>>> import numpy as np
>>> np.set_printoptions(precision=1, suppress=True, linewidth=120)
>>> tidy = lambda a: np.round(a, 1) + 0
>>> out = np.array([[-1, 1], [2, 1]])
>>> C = np.array([[-4, 6, -2], [6, -1, 4], [-8, -2, -5]])
>>> m1 = np.kron(out, C)
>>> print(m1)
[[  4  -6   2  -4   6  -2]
 [ -6   1  -4   6  -1   4]
 [  8   2   5  -8  -2  -5]
 [ -8  12  -4  -4   6  -2]
 [ 12  -2   8   6  -1   4]
 [-16  -4 -10  -8  -2  -5]]
>>> gram = m1.T @ m1
>>> tidy(np.linalg.eigvalsh(gram)[::-1])
array([862.4, 276. , 208.2,  66.6,   0.5,   0.2])
>>> np.trace(gram), (m1 ** 2).sum()
(np.int64(1414), np.int64(1414))
>>> K = np.load("x.npy")
>>> K
array([[2, 0, 1, 0, 2],
       [0, 0, 0, 0, 0],
       [0, 0, 0, 0, 2]])
>>> tidy(np.linalg.norm(K, 2) / np.linalg.norm(K))
np.float64(0.9)
>>> print(np.linalg.matrix_rank(K, rtol=0.1))
2
>>> np.argsort(-np.linalg.norm(K, axis=0).round(6), kind="stable")[:3]
array([4, 0, 2])
>>> F = np.load("sample0.npy")
>>> F
array([[0., 0., 3., 0.],
       [0., 0., 0., 0.],
       [3., 0., 0., 0.],
       [0., 0., 0., 0.]])
>>> # column 3 repeats column 1
>>> x = np.array([4, -8, -8, -8])
>>> h1 = np.maximum(F @ x, 0)
>>> np.flatnonzero(h1 > 1e-9)
array([2])
>>> np.maximum(F @ x, 0) - np.maximum(-F @ x, 0)
array([-24.,   0.,  12.,   0.])
>>> print(F * (h1 > 1e-9)[:, None])
[[0. 0. 0. 0.]
 [0. 0. 0. 0.]
 [3. 0. 0. 0.]
 [0. 0. 0. 0.]]
>>> np.maximum(F @ (3 * x), 0)
array([ 0.,  0., 36.,  0.])
>>> W0 = np.load("out3.npy")
>>> W0
array([[-2.,  2.,  0.,  0.],
       [ 2., -2.,  2.,  0.],
       [ 0.,  2.,  0.,  2.],
       [ 0.,  0.,  2.,  0.]])
>>> evals, evecs = np.linalg.eigh(W0)
>>> x = np.array([1, 0, 3, 3])
>>> x @ W0 @ x
np.float64(34.0)
>>> tidy(evecs * np.maximum(evals, 0) @ evecs.T)
array([[0.1, 0.2, 0.3, 0.2],
       [0.2, 0.4, 0.7, 0.6],
       [0.3, 0.7, 1.4, 1. ],
       [0.2, 0.6, 1. , 0.8]])
>>> W0.reshape(-1, 2)
array([[-2.,  2.],
       [ 0.,  0.],
       [ 2., -2.],
       [ 2.,  0.],
       [ 0.,  2.],
       [ 0.,  2.],
       [ 0.,  0.],
       [ 2.,  0.]])
>>> t3 = W0.reshape(4, 2, -1)
>>> np.einsum("ihd,jhd->hij", t3, t3).shape
(2, 4, 4)
>>> t3[:, 0]
array([[-2.,  2.],
       [ 2., -2.],
       [ 0.,  2.],
       [ 0.,  0.]])
>>> np.einsum("ihd,ihd->ih", t3, t3)
array([[8., 0.],
       [8., 4.],
       [4., 4.],
       [0., 4.]])
>>> U, sigma, Vh = np.linalg.svd(W0)
>>> np.argmax(sigma[:-1] / (sigma[1:] + 1e-6)) + 1
np.int64(3)
>>> out = U[:, :3] @ np.diag(sigma[:3]) @ Vh[:3]
>>> tidy(np.linalg.norm(W0 - out) / np.linalg.norm(W0))
np.float64(0.0)
>>> tidy(np.abs(W0 - out).max())
np.float64(0.0)
>>> tidy(np.linalg.norm(W0 - out, 2)), tidy(sigma[3])
(np.float64(0.0), np.float64(0.0))
>>> np.linalg.matrix_rank(W0, rtol=0.05)
np.int64(3)
>>> rng = np.random.default_rng(253)
>>> labels = rng.permutation(4)
>>> labels
array([2, 0, 1, 3])
>>> out = W0[labels][:, labels]
>>> print(tidy(np.linalg.det(out)), tidy(np.linalg.det(W0[labels])))
0.0 0.0
>>> print(np.allclose(out, W0))
False
>>> np.diag(out)
array([ 0., -2., -2.,  0.])
>>> E = np.load("m.npy")
>>> E
array([[ 0,  0,  0],
       [ 2,  4, -1],
       [ 0,  0,  0],
       [ 5,  3,  2],
       [ 0,  0,  0],
       [ 2,  2,  3],
       [ 0,  0,  0],
       [ 1,  5,  3],
       [-1,  3,  0],
       [ 2,  2,  3],
       [-1,  3,  0],
       [-1,  3,  0],
       [ 3,  1, -1],
       [-1,  3,  0],
       [ 0,  0,  0],
       [ 2,  4, -1],
       [ 1,  5,  3],
       [ 2,  2,  3],
       [-1,  3,  0],
       [ 2,  2,  3],
       [ 0,  0,  0],
       [ 0,  0,  0],
       [-1,  3,  0],
       [ 0,  0,  0],
       [ 0,  0,  0],
       [ 2,  4, -1],
       [ 3,  1, -1],
       [ 0,  0,  0],
       [ 5,  3,  2]])
>>> x = np.array([-1, 1, 2])
>>> rhs = E @ x
>>> print(rhs)
[ 0  0  0  2  0  6  0 10  4  6  4  4 -4  4  0  0 10  6  4  6  0  0  4  0  0  0 -4  0  2]
>>> tidy(np.linalg.pinv(E) @ E)
array([[1., 0., 0.],
       [0., 1., 0.],
       [0., 0., 1.]])
>>> tidy(np.linalg.solve(E.T @ E, E.T @ rhs))
array([-1.,  1.,  2.])
>>> rhs = rhs + 0.1 * rng.normal(size=29)
>>> tidy(rhs)
array([ 0.1,  0.2,  0. ,  1.9,  0.1,  6.1, -0.1, 10.1,  4.1,  6. ,  3.9,  4.1, -4. ,  3.9, -0.1,  0. , 10. ,  6.1,
        4. ,  6. ,  0.1, -0.1,  4.2, -0.2, -0.2,  0. , -4. ,  0. ,  1.8])
>>> coef, *_ = np.linalg.lstsq(E, rhs)
>>> print(coef.round())
[-1.  1.  2.]
>>> [round(float(np.linalg.norm(np.linalg.solve(E.T @ E + lam * np.eye(3), E.T @ rhs))), 2) for lam in (0, 1, 10, 100)]
[2.46, 2.42, 2.08, 1.01]
>>> tidy(coef)
array([-1.,  1.,  2.])
>>> X = np.array([[1, 0, 0], [3, 3, 0], [0, 3, 0]])
>>> # null space of dimension 1
>>> f = np.array([-3, 0, 2])
>>> print(np.array([np.convolve(row, f, "same") for row in X]))
[[ 0  2  0]
 [-9  6  6]
 [-9  0  6]]
>>> np.convolve(X[2], f)
array([ 0, -9,  0,  6,  0])
>>> J = np.loadtxt("test15.csv", delimiter=",")
>>> print(J)
[[-0.1  0.6  0. ]
 [ 1.  -0.4  2.1]]
>>> # row 1 dominates
>>> f, v = J[1], J[0]
>>> tidy(f @ v)
np.float64(-0.3)
>>> p = (f @ v) / (f @ f) * f
>>> tidy(np.outer(f, v))
array([[-0.1,  0.6,  0. ],
       [ 0. , -0.2,  0. ],
       [-0.2,  1.3,  0. ]])
>>> tidy((v - p) @ f)
np.float64(0.0)
>>> print(tidy(np.linalg.norm(f + v) ** 2 + np.linalg.norm(f - v) ** 2))
11.9
>>> A = np.load("mat.npy")
>>> tidy(A)
array([[ 1.6, -0.9, -0.3, -0.1, -0.2],
       [-0.9, -0.1,  0. , -1.3, -0.2],
       [-0.3,  0. ,  0.6,  0.8,  1. ],
       [-0.1, -1.3,  0.8, -0.7,  0.7],
       [-0.2, -0.2,  1. ,  0.7, -0.3]])
>>> W1 = np.array([[0, 1], [0, -2], [2, -1], [3, -1], [-3, -2]])
>>> coef = np.array([-2, 0])
>>> hid = np.maximum(A @ W1 + coef, 0)
>>> (hid > 0).astype(int)
array([[0, 1],
       [0, 1],
       [0, 0],
       [0, 1],
       [1, 0]])
>>> print((hid > 0).mean(axis=0))
[0.2 0.6]
>>> C = np.array([[2, -2, -1], [-2, 1, -3]])
>>> W1 @ C
array([[-2,  1, -3],
       [ 4, -2,  6],
       [ 6, -5,  1],
       [ 8, -7,  0],
       [-2,  4,  9]])
>>> rk = np.linalg.matrix_rank(A)
>>> rk
np.int64(4)
>>> N = np.linalg.svd(A)[2][rk:].T
>>> np.linalg.matrix_rank(A.T @ A), np.linalg.matrix_rank(A @ A.T)
(np.int64(4), np.int64(4))
>>> print(np.allclose(A @ N, 0))
True
>>> print(tidy(N @ N.T))
[[ 0.2  0.3  0.2 -0.2  0. ]
 [ 0.3  0.4  0.3 -0.2  0.1]
 [ 0.2  0.3  0.3 -0.2  0.1]
 [-0.2 -0.2 -0.2  0.1  0. ]
 [ 0.   0.1  0.1  0.   0. ]]
>>> [int(np.linalg.matrix_rank(A[:, :j + 1])) for j in range(5)]
[1, 2, 3, 4, 4]
>>> tidy(np.linalg.eigvalsh(A).min())
np.float64(-2.0)
>>> print(tidy(np.linalg.norm(A, 2) / np.linalg.norm(A)))
0.6
>>> np.argsort(-np.linalg.norm(A, axis=0).round(6), kind="stable")[:3]
array([3, 0, 1])
>>> np.linalg.matrix_rank(A, rtol=0.1)
np.int64(4)
